% python3 -q
>>> import numpy as np
>>> np.set_printoptions(precision=3, suppress=True, linewidth=100, floatmode="fixed")
>>> A = np.array([[-1.0, 1.0, 0.0], [-2.0, 2.0, 0.0], [-2.0, 1.0, 1.0]])
>>> A
array([[-1.000,  1.000,  0.000],
       [-2.000,  2.000,  0.000],
       [-2.000,  1.000,  1.000]])
>>> M2 = A[0, 0] * A[1:] - np.outer(A[1:, 0], A[0])
>>> M2
array([[ 0.000,  0.000,  0.000],
       [ 0.000,  1.000, -1.000]])
>>> np.flatnonzero(~M2.round(6).any(axis=1))
array([0])
>>> np.linalg.matrix_rank(M2, rtol=0.1)
np.int64(1)
>>> np.linalg.cond(M2) > 100
np.True_
>>> np.round(np.linalg.norm(M2, 2) / np.linalg.norm(M2), 3)
np.float64(1.0)
>>> ang = np.deg2rad(36)
>>> feats = np.eye(4)
>>> feats[np.ix_([3, 0], [3, 0])] = [[np.cos(ang), -np.sin(ang)], [np.sin(ang), np.cos(ang)]]
>>> feats
array([[ 0.809,  0.000,  0.000,  0.588],
       [ 0.000,  1.000,  0.000,  0.000],
       [ 0.000,  0.000,  1.000,  0.000],
       [-0.588,  0.000,  0.000,  0.809]])
>>> (feats != 0).astype(int)
array([[1, 0, 0, 1],
       [0, 1, 0, 0],
       [0, 0, 1, 0],
       [1, 0, 0, 1]])
>>> (np.linalg.matrix_power((feats != 0) + (feats.T != 0) + np.eye(4), 4) > 0).astype(int)
array([[1, 0, 0, 1],
       [0, 1, 0, 0],
       [0, 0, 1, 0],
       [1, 0, 0, 1]])
>>> np.flatnonzero(np.linalg.matrix_power((feats != 0) + (feats.T != 0) + np.eye(4), 4)[2])
array([2])
>>> np.sort(np.linalg.eigvals(feats).real)
array([0.809, 0.809, 1.000, 1.000])
>>> x = np.array([-1, 1, -1, 1])
>>> rhs = feats @ x
>>> coef, lr = np.zeros(4), 1 / np.linalg.norm(feats, 2) ** 2
>>> for i in range(40):
...     coef -= lr * feats.T @ (feats @ coef - rhs)
...     if i % 10 == 0: print(i, round(np.linalg.norm(feats @ coef - rhs), 3))
... 
0 0.0
10 0.0
20 0.0
30 0.0
>>> round(float(np.linalg.cond(feats)), 3)
1.0
>>> t3 = np.stack([feats, -1 * feats, feats[::-1]])
>>> (t3 @ feats.T).shape
(3, 4, 4)
>>> np.linalg.det(t3)
array([1.000, 1.000, 1.000])
>>> np.linalg.norm(t3, axis=(1, 2))
array([2.000, 2.000, 2.000])
>>> t3.shape
(3, 4, 4)
>>> np.linalg.matrix_rank(t3.reshape(3, -1))
np.int64(2)
